>>> import numpy as np
>>> import numpy.linalg as la
>>> np.set_printoptions(precision=2, suppress=True, linewidth=120, sign=" ")
>>> def rnd(a):
...     return np.round(a, 2) + 0
... 
>>> K = np.array([[-3, -2, 2, 1, 1, 2, 3],
...     [-2, 0, -3, -1, 0, 2, 0],
...     [3, -2, 2, 3, 2, -1, 2],
...     [0, 3, 3, 2, 0, -2, -1],
...     [-3, 1, -1, -1, -3, 2, -3],
...     [1, 3, -1, -3, 2, 3, 0],
...     [-1, -3, -1, 0, 2, -1, 1]])
>>> B = K ** -1
Traceback (most recent call last):
  File "<python-input-5>", line 1, in <module>
    B = K ** -1
        ~~^^~~~
ValueError: Integers to negative integer powers are not allowed.
>>> B = la.inv(K)
>>> rnd(la.det(K) * B)
array([[ -685.,  -590.,   905.,  -970.,   -55.,   245.,  -890.],
       [  -24.,  1514.,  -688.,  1162., -1272.,    -2., -1206.],
       [  838., -2718.,  -144.,   -94.,   914.,   674.,   422.],
       [ -262.,  2632.,  2156.,  1206.,   614.,  -626.,  -478.],
       [ -257.,   202.,  1091.,  1266.,   879.,  1489.,  2492.],
       [  441.,   274.,  1767.,  -508.,  1623.,   943.,  -496.],
       [ 1036.,  1104., -1718.,  -618., -3092., -1122., -2316.]])
>>> rnd(la.det(K) * la.det(B))
np.float64(1.0)
>>> (np.abs(B) > 1e-9).astype(int)
array([[ 1,  1,  1,  1,  1,  1,  1],
       [ 1,  1,  1,  1,  1,  1,  1],
       [ 1,  1,  1,  1,  1,  1,  1],
       [ 1,  1,  1,  1,  1,  1,  1],
       [ 1,  1,  1,  1,  1,  1,  1],
       [ 1,  1,  1,  1,  1,  1,  1],
       [ 1,  1,  1,  1,  1,  1,  1]])
>>> rnd(la.cond(K))
np.float64(7.84)
>>> data = np.loadtxt("m.csv", delimiter=",")
>>> data
array([[-1.,  0.,  1.,  2.,  3.],
       [ 4.,  5.,  6.,  7.,  8.],
       [ 9., 10., 11., 12., 13.],
       [14., 15., 16., 17., 18.],
       [19., 20., 21., 22., 23.],
       [24., 25., 26., 27., 28.],
       [29., 30., 31., 32., 33.],
       [34., 35., 36., 37., 38.],
       [39., 40., 41., 42., 43.],
       [44., 45., 46., 47., 48.],
       [49., 50., 51., 52., 53.],
       [54., 55., 56., 57., 58.],
       [59., 60., 61., 62., 63.],
       [64., 65., 66., 67., 68.]])
>>> lab = data[:, 2] > np.median(data[:, 2])
>>> r0 = data[lab].mean(axis=0) - data[~lab].mean(axis=0)
>>> (((data - data.mean(axis=0)) @ r0 > 0) == lab).mean()
np.float64(1.0)
>>> r0
array([ 35.,  35.,  35.,  35.,  35.])
>>> ((data - data.mean(axis=0)) @ r0 > 0).astype(int)
array([ 0,  0,  0,  0,  0,  0,  0,  1,  1,  1,  1,  1,  1,  1])
>>> r = la.matrix_rank(data)
>>> r
np.int64(2)
>>> null = la.svd(data)[2][r:].T
>>> [int(la.matrix_rank(data[:i])) for i in range(1, len(data) + 1)]
[1, 2, 2, 2, 2, 2, 2, 2, 2, 2, 2, 2, 2, 2]
>>> [int(la.matrix_rank(data[:, :j + 1])) for j in range(5)]
[1, 2, 2, 2, 2]
>>> la.matrix_rank(data.T @ data), la.matrix_rank(data @ data.T)
(np.int64(2), np.int64(2))
>>> rnd(null @ null.T)
array([[ 0.4, -0.4, -0.2,  0. ,  0.2],
       [-0.4,  0.7, -0.2, -0.1,  0. ],
       [-0.2, -0.2,  0.8, -0.2, -0.2],
       [ 0. , -0.1, -0.2,  0.7, -0.4],
       [ 0.2,  0. , -0.2, -0.4,  0.4]])
>>> null.shape
(5, 3)
>>> np.allclose(data @ null, 0)
True
>>> B = np.array([[-3, 1, -2, -2, 1, 2, 0, 0, -3, -2, 1, 2],
...     [-1, -3, 2, 0, -1, -3, 3, 0, 0, 1, 2, 2],
...     [2, -1, 3, 1, 2, -1, -1, -2, -2, -1, 1, 3],
...     [-3, -1, -1, 2, -3, -2, -3, -1, -2, -3, 1, 3],
...     [-3, -1, -3, 1, -1, -3, -1, 1, 3, 2, 1, 0],
...     [-1, -2, -3, -2, -2, -2, 3, -1, 2, 1, -3, -3],
...     [3, 1, 2, -2, -2, -3, 2, -1, -1, 2, -1, -2],
...     [-1, 3, -3, 0, 0, 1, 1, -3, 1, -1, 3, 1],
...     [-3, 3, 1, 1, -2, 3, 3, 3, 3, 2, 3, 2],
...     [-1, 0, -3, 1, 0, 2, 0, -3, 1, -1, -2, 1],
...     [1, 3, 3, 2, -1, 2, -3, 0, 3, 0, 2, 2],
...     [2, -1, 2, -3, 3, 3, 1, -2, 2, 1, 3, -2]])
>>> M = np.tril(B)
>>> M
array([[-3,  0,  0,  0,  0,  0,  0,  0,  0,  0,  0,  0],
       [-1, -3,  0,  0,  0,  0,  0,  0,  0,  0,  0,  0],
       [ 2, -1,  3,  0,  0,  0,  0,  0,  0,  0,  0,  0],
       [-3, -1, -1,  2,  0,  0,  0,  0,  0,  0,  0,  0],
       [-3, -1, -3,  1, -1,  0,  0,  0,  0,  0,  0,  0],
       [-1, -2, -3, -2, -2, -2,  0,  0,  0,  0,  0,  0],
       [ 3,  1,  2, -2, -2, -3,  2,  0,  0,  0,  0,  0],
       [-1,  3, -3,  0,  0,  1,  1, -3,  0,  0,  0,  0],
       [-3,  3,  1,  1, -2,  3,  3,  3,  3,  0,  0,  0],
       [-1,  0, -3,  1,  0,  2,  0, -3,  1, -1,  0,  0],
       [ 1,  3,  3,  2, -1,  2, -3,  0,  3,  0,  2,  0],
       [ 2, -1,  2, -3,  3,  3,  1, -2,  2,  1,  3, -2]])
>>> Xc = data - data.mean(axis=0)
>>> Uu, sv, Vt = la.svd(Xc, full_matrices=False)
>>> la.matrix_rank(Xc)
np.int64(1)
>>> np.abs(Uu[:, 0]).argmax()
np.int64(0)
>>> (np.sign(Uu[:, 0]) == np.sign(Uu[0, 0])).astype(int)
array([ 1,  1,  1,  1,  1,  1,  1,  0,  0,  0,  0,  0,  0,  0])
>>> (sv ** 2).sum() ** 2 / (sv ** 4).sum()
np.float64(1.0)
>>> Xc.mean(axis=0)
array([ 0.,  0.,  0.,  0.,  0.])
>>> rnd(sv ** 2 / (sv ** 2).sum())
array([ 1.,  0.,  0.,  0.,  0.])
